% ipython --no-banner

In [1]: import numpy as np

In [2]: np.set_printoptions(precision=2, suppress=True, linewidth=100)

In [3]: K = np.loadtxt("mat.csv", delimiter=",")

In [4]: K
Out[4]: 
array([[-0.3 ,  0.13, -0.05, -0.11,  0.73,  0.29,  0.11, -0.48,  0.11],
       [ 0.3 , -0.05,  0.17,  0.36,  0.05, -0.22,  0.2 , -0.14,  0.79],
       [ 0.61, -0.15, -0.73, -0.07,  0.23,  0.13, -0.03,  0.09, -0.01],
       [ 0.27,  0.51,  0.26, -0.59,  0.15, -0.08, -0.33,  0.24,  0.24],
       [ 0.  ,  0.08, -0.04, -0.39, -0.39,  0.5 ,  0.63,  0.01,  0.19],
       [-0.13, -0.61, -0.06, -0.5 , -0.2 , -0.12, -0.33, -0.36,  0.25],
       [ 0.57, -0.06,  0.46,  0.08, -0.08,  0.31, -0.1 , -0.48, -0.33],
       [ 0.  ,  0.52, -0.35, -0.04, -0.32, -0.42,  0.06, -0.57, -0.09],
       [-0.17,  0.23, -0.2 ,  0.3 , -0.29,  0.55, -0.56, -0.05,  0.29]])

In [5]: O, r_ = np.linalg.qr(K)

In [6]: round(abs(r_[0, 0]), 2), round(np.linalg.norm(K[:, 0]), 2)
Out[6]: (np.float64(1.0), np.float64(1.0))

In [7]: np.round(O.T @ O, 2) + 0
Out[7]: 
array([[1., 0., 0., 0., 0., 0., 0., 0., 0.],
       [0., 1., 0., 0., 0., 0., 0., 0., 0.],
       [0., 0., 1., 0., 0., 0., 0., 0., 0.],
       [0., 0., 0., 1., 0., 0., 0., 0., 0.],
       [0., 0., 0., 0., 1., 0., 0., 0., 0.],
       [0., 0., 0., 0., 0., 1., 0., 0., 0.],
       [0., 0., 0., 0., 0., 0., 1., 0., 0.],
       [0., 0., 0., 0., 0., 0., 0., 1., 0.],
       [0., 0., 0., 0., 0., 0., 0., 0., 1.]])

In [8]: O.shape, r_.shape
Out[8]: ((9, 9), (9, 9))

In [9]: O
Out[9]: 
array([[-0.3 ,  0.13, -0.05, -0.11,  0.73,  0.29,  0.11, -0.48,  0.11],
       [ 0.3 , -0.05,  0.17,  0.36,  0.05, -0.22,  0.2 , -0.14,  0.79],
       [ 0.61, -0.15, -0.73, -0.07,  0.23,  0.13, -0.03,  0.09, -0.01],
       [ 0.27,  0.51,  0.26, -0.59,  0.15, -0.08, -0.33,  0.24,  0.24],
       [ 0.  ,  0.08, -0.04, -0.39, -0.39,  0.5 ,  0.63,  0.01,  0.19],
       [-0.13, -0.61, -0.06, -0.5 , -0.2 , -0.12, -0.33, -0.36,  0.25],
       [ 0.57, -0.06,  0.46,  0.08, -0.08,  0.31, -0.1 , -0.48, -0.33],
       [ 0.  ,  0.52, -0.35, -0.04, -0.32, -0.42,  0.06, -0.57, -0.09],
       [-0.17,  0.23, -0.2 ,  0.3 , -0.29,  0.55, -0.56, -0.05,  0.29]])

In [10]: x0 = np.array([1, 1, -1, -2, 2, 2, -1, 2, 0])

In [11]: 9 - np.linalg.matrix_rank(K - np.eye(9), tol=1e-8)
Out[11]: np.int64(1)

In [12]: np.abs(np.linalg.eigvals(K))
Out[12]: array([1., 1., 1., 1., 1., 1., 1., 1., 1.])

In [13]: np.round(np.linalg.inv(K), 2) + 0
Out[13]: 
array([[-0.3 ,  0.3 ,  0.61,  0.27,  0.  , -0.13,  0.57,  0.  , -0.17],
       [ 0.13, -0.05, -0.15,  0.51,  0.08, -0.61, -0.06,  0.52,  0.23],
       [-0.05,  0.17, -0.73,  0.26, -0.04, -0.06,  0.46, -0.35, -0.2 ],
       [-0.11,  0.36, -0.07, -0.59, -0.39, -0.5 ,  0.08, -0.04,  0.3 ],
       [ 0.73,  0.05,  0.23,  0.15, -0.39, -0.2 , -0.08, -0.32, -0.29],
       [ 0.29, -0.22,  0.13, -0.08,  0.5 , -0.12,  0.31, -0.42,  0.55],
       [ 0.11,  0.2 , -0.03, -0.33,  0.63, -0.33, -0.1 ,  0.06, -0.56],
       [-0.48, -0.14,  0.09,  0.24,  0.01, -0.36, -0.48, -0.57, -0.05],
       [ 0.11,  0.79, -0.01,  0.24,  0.19,  0.25, -0.33, -0.09,  0.29]])

In [14]: np.round(np.linalg.norm(x0), 2), round(np.linalg.norm(K @ x0), 2)
Out[14]: (np.float64(4.47), np.float64(4.47))

In [15]: np.sort(np.abs(np.degrees(np.angle(np.linalg.eigvals(K)))))
Out[15]: array([  0.  ,  52.52,  52.52, 124.08, 124.08, 149.68, 149.68, 165.42, 165.42])

In [16]: np.round(np.linalg.det(K), 2)
Out[16]: np.float64(1.0)

In [17]: O, vecs = np.linalg.qr(K[:, :3])[0], np.linalg.qr(K[:, 3:])[0]

In [18]: sigma = np.linalg.svd(O.T @ vecs, compute_uv=False)

In [19]: (sigma > 0.9).sum()
Out[19]: np.int64(0)

In [20]: round(float(np.linalg.norm(O @ O.T - vecs @ vecs.T, 2)), 2)
Out[20]: 1.0

In [21]: np.degrees(np.arccos(sigma.clip(0, 1)))
Out[21]: array([90., 90., 90.])

In [22]: X = np.loadtxt("test1.csv", delimiter=",")

In [23]: X
Out[23]: 
array([[ 2.39, -0.18,  0.29, -1.48,  1.05, -2.15,  4.12, -1.29,  0.02,  2.43, -0.54,  1.28,  0.12,
         2.36,  0.36],
       [-0.9 , -1.33, -6.33, -2.4 ,  6.65, -1.64,  2.13,  0.24, -0.41, -0.36,  3.18,  1.05, -3.6 ,
         2.14,  3.18],
       [ 4.86, -4.67, -0.63, -2.94,  3.75, -0.81,  3.61,  0.62,  2.68,  1.27,  0.01,  2.38,  3.73,
         2.5 , -0.98],
       [ 3.12, -0.36, -0.12, -2.69,  3.42,  0.13,  2.5 ,  0.46, -0.77, -0.2 ,  0.02, -0.62,  0.87,
         2.44, -1.46],
       [-0.74, -0.11, -5.8 , -3.96,  6.81, -2.93, -0.27,  2.28,  0.86, -0.84,  3.58,  0.55, -4.38,
         0.41,  3.7 ],
       [-2.71, -2.16, -5.78, -2.36,  7.96, -2.99,  1.05,  2.87,  3.45,  0.51,  3.53, -1.34, -5.63,
        -1.41, -0.04],
       [ 3.23, -9.63,  0.81, -4.67,  0.86, -4.68,  4.96,  5.51, -1.15, -3.58, -2.31,  0.42,  0.15,
         0.89, -3.17],
       [ 3.5 , -5.24,  2.43, -1.91, -0.79, -1.76,  5.4 ,  5.  , -3.79, -3.78, -1.9 , -1.08,  3.39,
         0.57, -1.91],
       [ 4.42, -4.86,  3.19, -3.26, -0.02, -2.16,  3.24,  4.95, -1.99, -2.76, -0.96,  0.23,  1.41,
         2.22, -0.17],
       [ 2.9 , -2.07, -1.95, -3.12,  1.02, -0.79,  2.5 , -1.02,  0.61,  1.49, -1.16, -0.54, -0.74,
         5.23, -0.39],
       [ 2.24, -0.79, -0.14, -2.01,  3.28, -0.2 ,  2.77, -0.98,  2.22,  3.78,  1.57,  0.95,  0.97,
         2.71,  0.42],
       [-0.12,  0.04, -4.15, -5.1 ,  7.37, -1.08,  0.99,  3.26,  2.28, -1.99,  3.25,  0.55, -6.04,
         1.  ,  2.1 ],
       [ 1.69, -6.16,  1.62, -1.96,  0.62, -1.  ,  4.83,  3.62, -1.87, -3.7 , -2.61,  0.64,  0.58,
         0.71, -1.67],
       [-3.58, -1.95, -5.42, -3.75,  6.01, -1.46,  0.01,  2.4 ,  3.36,  0.61,  3.08,  1.24, -4.23,
         0.58,  3.21],
       [-0.98, -0.9 , -5.48, -3.49,  7.47, -2.65,  1.22,  1.95,  0.49, -1.41,  4.26,  1.59, -6.02,
        -0.37,  3.36],
       [ 0.39, -6.31,  0.71, -2.02,  0.76, -4.74,  4.96,  5.72, -2.4 , -2.13, -1.3 , -0.24,  3.7 ,
         1.85, -0.99],
       [-1.93, -0.9 , -4.65, -3.13,  5.87, -2.07,  2.05,  3.5 ,  1.77, -0.39,  4.34,  0.79, -3.86,
         0.8 ,  3.41],
       [-2.09, -2.16, -4.29, -3.72,  6.35, -1.27,  1.54,  1.02,  1.43, -0.46,  4.14,  0.97, -4.43,
         0.42,  1.45],
       [ 0.44, -1.49, -3.8 , -2.63,  6.33, -3.53,  0.6 ,  0.62,  2.69,  0.8 ,  4.41, -0.61, -5.06,
         2.19,  3.18],
       [-0.55, -2.99, -4.26, -1.7 ,  8.02, -2.94,  1.37,  1.35,  1.91, -0.5 ,  2.99,  0.29, -5.01,
         0.42,  2.22],
       [-2.37, -0.73, -4.41, -4.42,  5.82, -4.31, -1.39,  1.13,  0.64,  0.42,  3.07,  1.06, -4.45,
        -0.31,  1.52],
       [ 3.58, -6.  ,  2.82, -3.58, -0.16, -3.86,  4.14,  5.08, -2.93, -2.51, -0.8 ,  0.96,  2.15,
        -0.37, -2.04],
       [ 4.08, -5.68,  1.21, -3.05,  0.12, -4.86,  3.22,  3.91, -2.08, -5.35, -1.48, -0.63,  0.06,
         2.23, -0.47],
       [ 4.27, -1.18, -1.81, -3.  , -0.27, -0.66,  3.26, -0.84,  1.68,  1.45,  2.07,  2.16,  1.23,
         3.72,  1.23],
       [ 2.29,  0.72, -2.36, -1.73,  0.1 , -1.21,  2.41, -1.77,  1.14,  2.05,  2.11, -1.17,  0.26,
         5.77, -1.75],
       [-0.64, -0.15, -6.06, -1.98,  7.07, -1.69,  0.19,  0.88,  2.15, -0.09,  3.68, -0.81, -3.06,
         0.54,  2.1 ],
       [ 0.52, -3.48,  2.41, -1.98,  1.83, -4.24,  4.84,  6.55, -1.25, -3.93, -1.03,  0.11,  1.64,
         0.61, -2.42]])

In [24]: t3 = np.stack([X, 5 * X, X[::-1]])

In [25]: np.linalg.matrix_rank(t3.reshape(3, -1))
Out[25]: np.int64(2)

In [26]: (t3 @ X.T).shape
Out[26]: (3, 27, 27)

In [27]: np.linalg.matrix_rank(t3)
Out[27]: array([15, 15, 15])
